% python3 -q
>>> import numpy as np
>>> np.set_printoptions(precision=3, suppress=True, linewidth=160, floatmode="fixed")
>>> F = np.load("sample11.npy")
>>> F
array([[-5, -2, -4],
       [-5, -2, -4],
       [-2,  1, -1],
       [ 0,  3,  1],
       [ 1,  4,  2],
       [-2,  1, -1],
       [-4, -1, -3]])
>>> np.abs(np.diag(np.linalg.qr(F)[1])) > 1e-9
array([ True,  True, False])
>>> np.allclose(F[:-1].T @ np.linalg.lstsq(F[:-1].T, F[-1])[0], F[-1])
True
>>> theta = np.radians(36)
>>> Rm = np.eye(3)
>>> Rm[2, 2] = Rm[1, 1] = np.cos(theta)
>>> Rm[2, 1], Rm[1, 2] = -np.sin(theta), np.sin(theta)
>>> Rm
array([[ 1.000,  0.000,  0.000],
       [ 0.000,  0.809,  0.588],
       [ 0.000, -0.588,  0.809]])
>>> M2 = F @ Rm.T
>>> np.round(np.linalg.svd(F, compute_uv=False), 3) + 0, np.round(np.linalg.svd(M2, compute_uv=False), 3) + 0
(array([11.594,  4.958,  0.000]), array([11.594,  4.958,  0.000]))
>>> feats = np.loadtxt("dump.csv", delimiter=",")
>>> feats
array([[1.000, 0.000, 0.000, 0.000, 0.000, 0.000, 0.000, 0.000, 0.000],
       [0.000, 0.000, 0.000, 0.000, 8.000, 0.000, 0.000, 0.000, 0.000],
       [0.000, 0.000, 0.000, 0.000, 0.000, 0.000, 0.000, 0.000, 5.000],
       [0.000, 0.000, 0.000, 3.000, 0.000, 0.000, 0.000, 0.000, 0.000],
       [0.000, 0.000, 0.000, 0.000, 0.000, 0.000, 0.000, 9.000, 0.000],
       [0.000, 2.000, 0.000, 0.000, 0.000, 0.000, 0.000, 0.000, 0.000],
       [0.000, 0.000, 0.000, 0.000, 0.000, 0.000, 9.000, 0.000, 0.000],
       [0.000, 0.000, 0.000, 0.000, 0.000, 3.000, 0.000, 0.000, 0.000],
       [0.000, 0.000, 3.000, 0.000, 0.000, 0.000, 0.000, 0.000, 0.000]])
>>> # splits into 5 blocks
>>> x0 = np.array([-1, -3, 3, -2, -3, -3, 0, 1, -1])
>>> y = feats @ x0
>>> beta, lr = np.zeros(9), 1 / np.linalg.norm(feats, 2) ** 2
>>> for i in range(6):
...     beta -= lr * feats.T @ (feats @ beta - y)
...     if i % 1 == 0: print(i, round(np.linalg.norm(feats @ beta - y), 3))
... 
0 15.076
1 12.68
2 11.311
3 10.168
4 9.175
5 8.303
>>> round(float(np.linalg.cond(feats)), 3)
9.0
>>> np.linalg.norm(feats, axis=0)
array([1.000, 2.000, 3.000, 3.000, 8.000, 3.000, 9.000, 9.000, 5.000])
>>> np.linalg.pinv(feats)
array([[1.000, 0.000, 0.000, 0.000, 0.000, 0.000, 0.000, 0.000, 0.000],
       [0.000, 0.000, 0.000, 0.000, 0.000, 0.500, 0.000, 0.000, 0.000],
       [0.000, 0.000, 0.000, 0.000, 0.000, 0.000, 0.000, 0.000, 0.333],
       [0.000, 0.000, 0.000, 0.333, 0.000, 0.000, 0.000, 0.000, 0.000],
       [0.000, 0.125, 0.000, 0.000, 0.000, 0.000, 0.000, 0.000, 0.000],
       [0.000, 0.000, 0.000, 0.000, 0.000, 0.000, 0.000, 0.333, 0.000],
       [0.000, 0.000, 0.000, 0.000, 0.000, 0.000, 0.111, 0.000, 0.000],
       [0.000, 0.000, 0.000, 0.000, 0.111, 0.000, 0.000, 0.000, 0.000],
       [0.000, 0.000, 0.200, 0.000, 0.000, 0.000, 0.000, 0.000, 0.000]])
>>> np.linalg.svd(feats, compute_uv=False)
array([9.000, 9.000, 8.000, 5.000, 3.000, 3.000, 3.000, 2.000, 1.000])
>>> feats.sum(axis=1)
array([1.000, 8.000, 5.000, 3.000, 9.000, 2.000, 9.000, 3.000, 3.000])
>>> round(np.linalg.norm(feats), 3)
np.float64(16.823)
>>> np.linalg.matrix_rank(feats)
np.int64(9)
>>> feats[9]
Traceback (most recent call last):
  File "<python-input-27>", line 1, in <module>
    feats[9]
    ~~~~~^^^
IndexError: index 9 is out of bounds for axis 0 with size 9
>>> np.count_nonzero(feats)
np.int64(9)
>>> feats.sum(axis=0)
array([1.000, 2.000, 3.000, 3.000, 8.000, 3.000, 9.000, 9.000, 5.000])
>>> np.diff(feats, axis=0)
array([[-1.000,  0.000,  0.000,  0.000,  8.000,  0.000,  0.000,  0.000,  0.000],
       [ 0.000,  0.000,  0.000,  0.000, -8.000,  0.000,  0.000,  0.000,  5.000],
       [ 0.000,  0.000,  0.000,  3.000,  0.000,  0.000,  0.000,  0.000, -5.000],
       [ 0.000,  0.000,  0.000, -3.000,  0.000,  0.000,  0.000,  9.000,  0.000],
       [ 0.000,  2.000,  0.000,  0.000,  0.000,  0.000,  0.000, -9.000,  0.000],
       [ 0.000, -2.000,  0.000,  0.000,  0.000,  0.000,  9.000,  0.000,  0.000],
       [ 0.000,  0.000,  0.000,  0.000,  0.000,  3.000, -9.000,  0.000,  0.000],
       [ 0.000,  0.000,  3.000,  0.000,  0.000, -3.000,  0.000,  0.000,  0.000]])
>>> np.abs(feats).max()
np.float64(9.0)
>>> np.unravel_index(np.abs(feats).argmax(), feats.shape)
(np.int64(4), np.int64(7))
>>> np.linalg.rank(feats)
Traceback (most recent call last):
  File "<python-input-33>", line 1, in <module>
    np.linalg.rank(feats)
    ^^^^^^^^^^^^^^
AttributeError: module 'numpy.linalg' has no attribute 'rank'
>>> np.linalg.matrix_power(feats, 3)
array([[  1.000,   0.000,   0.000,   0.000,   0.000,   0.000,   0.000,   0.000,   0.000],
       [  0.000,   0.000,   0.000,   0.000,   0.000, 216.000,   0.000,   0.000,   0.000],
       [  0.000,   0.000,   0.000,   0.000,   0.000,   0.000,   0.000,   0.000,  75.000],
       [  0.000,   0.000,   0.000,  27.000,   0.000,   0.000,   0.000,   0.000,   0.000],
       [  0.000,  54.000,   0.000,   0.000,   0.000,   0.000,   0.000,   0.000,   0.000],
       [  0.000,   0.000,   0.000,   0.000,   0.000,   0.000,   0.000, 144.000,   0.000],
       [  0.000,   0.000,   0.000,   0.000,   0.000,   0.000, 729.000,   0.000,   0.000],
       [  0.000,   0.000,   0.000,   0.000,  48.000,   0.000,   0.000,   0.000,   0.000],
       [  0.000,   0.000,  45.000,   0.000,   0.000,   0.000,   0.000,   0.000,   0.000]])
>>> np.sort(np.abs(np.linalg.eigvals(feats)))
array([1.000, 3.000, 3.873, 3.873, 4.559, 4.559, 4.559, 4.559, 9.000])
>>> (feats - feats.T) / 2
array([[ 0.000,  0.000,  0.000,  0.000,  0.000,  0.000,  0.000,  0.000,  0.000],
       [ 0.000,  0.000,  0.000,  0.000,  4.000, -1.000,  0.000,  0.000,  0.000],
       [ 0.000,  0.000,  0.000,  0.000,  0.000,  0.000,  0.000,  0.000,  1.000],
       [ 0.000,  0.000,  0.000,  0.000,  0.000,  0.000,  0.000,  0.000,  0.000],
       [ 0.000, -4.000,  0.000,  0.000,  0.000,  0.000,  0.000,  4.500,  0.000],
       [ 0.000,  1.000,  0.000,  0.000,  0.000,  0.000,  0.000, -1.500,  0.000],
       [ 0.000,  0.000,  0.000,  0.000,  0.000,  0.000,  0.000,  0.000,  0.000],
       [ 0.000,  0.000,  0.000,  0.000, -4.500,  1.500,  0.000,  0.000,  0.000],
       [ 0.000,  0.000, -1.000,  0.000,  0.000,  0.000,  0.000,  0.000,  0.000]])
>>> round(np.linalg.det(feats), 3)
np.float64(174960.0)
>>> m1 = np.load("layer2.npy")
>>> m1
array([[ 9, -4, -3,  4,  6],
       [-4, -2,  2, -2, -1],
       [-3, -4,  1, -4, -2],
       [ 7,  6,  9,  3, 11],
       [-6,  2,  6,  1,  2]])
>>> # rank 4
>>> rank = np.linalg.matrix_rank(m1)
>>> rank
np.int64(4)
>>> ns = np.linalg.svd(m1)[2][rank:].T
>>> np.linalg.matrix_rank(m1.T @ m1), np.linalg.matrix_rank(m1 @ m1.T)
(np.int64(4), np.int64(4))
>>> np.round(m1 @ ns, 3) + 0
array([[0.000],
       [0.000],
       [0.000],
       [0.000],
       [0.000]])
>>> ns @ ns.T
array([[ 0.100, -0.067,  0.167,  0.133, -0.200],
       [-0.067,  0.044, -0.111, -0.089,  0.133],
       [ 0.167, -0.111,  0.278,  0.222, -0.333],
       [ 0.133, -0.089,  0.222,  0.178, -0.267],
       [-0.200,  0.133, -0.333, -0.267,  0.400]])
>>> [int(np.linalg.matrix_rank(m1[:, :j + 1])) for j in range(5)]
[1, 2, 3, 4, 4]
>>> U, sigma, VT = np.linalg.svd(m1)
>>> V = VT[:(sigma > 1e-8).sum()]
>>> rng = np.random.default_rng(8930)
>>> x0 = m1[3] + 5 * m1[2] + rng.integers(2) * np.eye(5)[4]
>>> x0
array([ -8.000, -14.000,  14.000, -17.000,   2.000])
>>> V.T @ V
array([[ 0.900,  0.067, -0.167, -0.133,  0.200],
       [ 0.067,  0.956,  0.111,  0.089, -0.133],
       [-0.167,  0.111,  0.722, -0.222,  0.333],
       [-0.133,  0.089, -0.222,  0.822,  0.267],
       [ 0.200, -0.133,  0.333,  0.267,  0.600]])
>>> m1 @ np.linalg.pinv(m1) @ m1
array([[ 9.000, -4.000, -3.000,  4.000,  6.000],
       [-4.000, -2.000,  2.000, -2.000, -1.000],
       [-3.000, -4.000,  1.000, -4.000, -2.000],
       [ 7.000,  6.000,  9.000,  3.000, 11.000],
       [-6.000,  2.000,  6.000,  1.000,  2.000]])
>>> np.linalg.lstsq(m1[:-1].T, m1[-1])[2]
np.int32(4)
>>> hat = np.triu(np.array([[0, 1, -2, -2, -2],
...     [1, -1, -1, -2, -2],
...     [2, 0, 0, -2, 0],
...     [1, 2, 0, 0, 0],
...     [0, 0, 1, -1, -2]]), 1) + np.eye(5)
>>> M2 = hat @ m1 @ np.linalg.inv(hat)
>>> np.trace(M2), np.trace(m1)
(np.float64(13.0), np.int64(13))
>>> W0 = np.loadtxt("case9.csv", delimiter=",")
>>> W0
array([[ 1.000,  1.000,  1.000,  1.000, -1.000, -1.000, -1.000, -1.000],
       [ 1.000, -1.000, -1.000,  1.000,  1.000, -1.000, -1.000,  1.000],
       [ 1.000, -1.000, -1.000,  1.000, -1.000,  1.000,  1.000, -1.000],
       [ 1.000,  1.000,  1.000,  1.000,  1.000,  1.000,  1.000,  1.000],
       [ 1.000,  1.000, -1.000, -1.000, -1.000, -1.000,  1.000,  1.000],
       [ 1.000,  1.000, -1.000, -1.000,  1.000,  1.000, -1.000, -1.000]])
>>> M2 = W0[0, 0] * W0[1:] - np.outer(W0[1:, 0], W0[0])
>>> M2
array([[ 0.000, -2.000, -2.000,  0.000,  2.000,  0.000,  0.000,  2.000],
       [ 0.000, -2.000, -2.000,  0.000,  0.000,  2.000,  2.000,  0.000],
       [ 0.000,  0.000,  0.000,  0.000,  2.000,  2.000,  2.000,  2.000],
       [ 0.000,  0.000, -2.000, -2.000,  0.000,  0.000,  2.000,  2.000],
       [ 0.000,  0.000, -2.000, -2.000,  2.000,  2.000,  0.000,  0.000]])
>>> np.linalg.matrix_rank(M2), np.linalg.matrix_rank(W0)
(np.int64(5), np.int64(6))
>>> np.flatnonzero(~M2.round(6).any(axis=1))
array([], dtype=int64)
>>> w1 = np.array([[5, 4], [5, -5], [2, -4], [5, -5], [0, -4], [3, -1], [3, 4], [3, -3]])
>>> beta = np.array([2, 5])
>>> act = np.maximum(M2 @ w1 + beta, 0)
>>> (act > 0).astype(int)
array([[0, 1],
       [0, 1],
       [1, 0],
       [0, 1],
       [0, 1]])
>>> np.linalg.matrix_rank(act)
np.int64(2)
>>> cent = np.array([[0, 3], [1, -3]])
>>> (act @ cent).round(6).argmax(axis=1)
array([0, 0, 1, 0, 0])
>>> act @ cent
array([[  9.000, -27.000],
       [ 29.000, -87.000],
       [  0.000,  60.000],
       [ 25.000, -75.000],
       [ 13.000, -39.000]])
>>> cov = W0.T @ W0
>>> np.linalg.matrix_rank(cov)
np.int64(6)
>>> np.round(np.linalg.eigvalsh(cov)[::-1], 3) + 0
array([8.000, 8.000, 8.000, 8.000, 8.000, 8.000, 0.000, 0.000])
>>> cov
array([[ 6.000,  2.000, -2.000,  2.000,  0.000,  0.000,  0.000,  0.000],
       [ 2.000,  6.000,  2.000, -2.000,  0.000,  0.000,  0.000,  0.000],
       [-2.000,  2.000,  6.000,  2.000,  0.000,  0.000,  0.000,  0.000],
       [ 2.000, -2.000,  2.000,  6.000,  0.000,  0.000,  0.000,  0.000],
       [ 0.000,  0.000,  0.000,  0.000,  6.000,  2.000, -2.000,  2.000],
       [ 0.000,  0.000,  0.000,  0.000,  2.000,  6.000,  2.000, -2.000],
       [ 0.000,  0.000,  0.000,  0.000, -2.000,  2.000,  6.000,  2.000],
       [ 0.000,  0.000,  0.000,  0.000,  2.000, -2.000,  2.000,  6.000]])
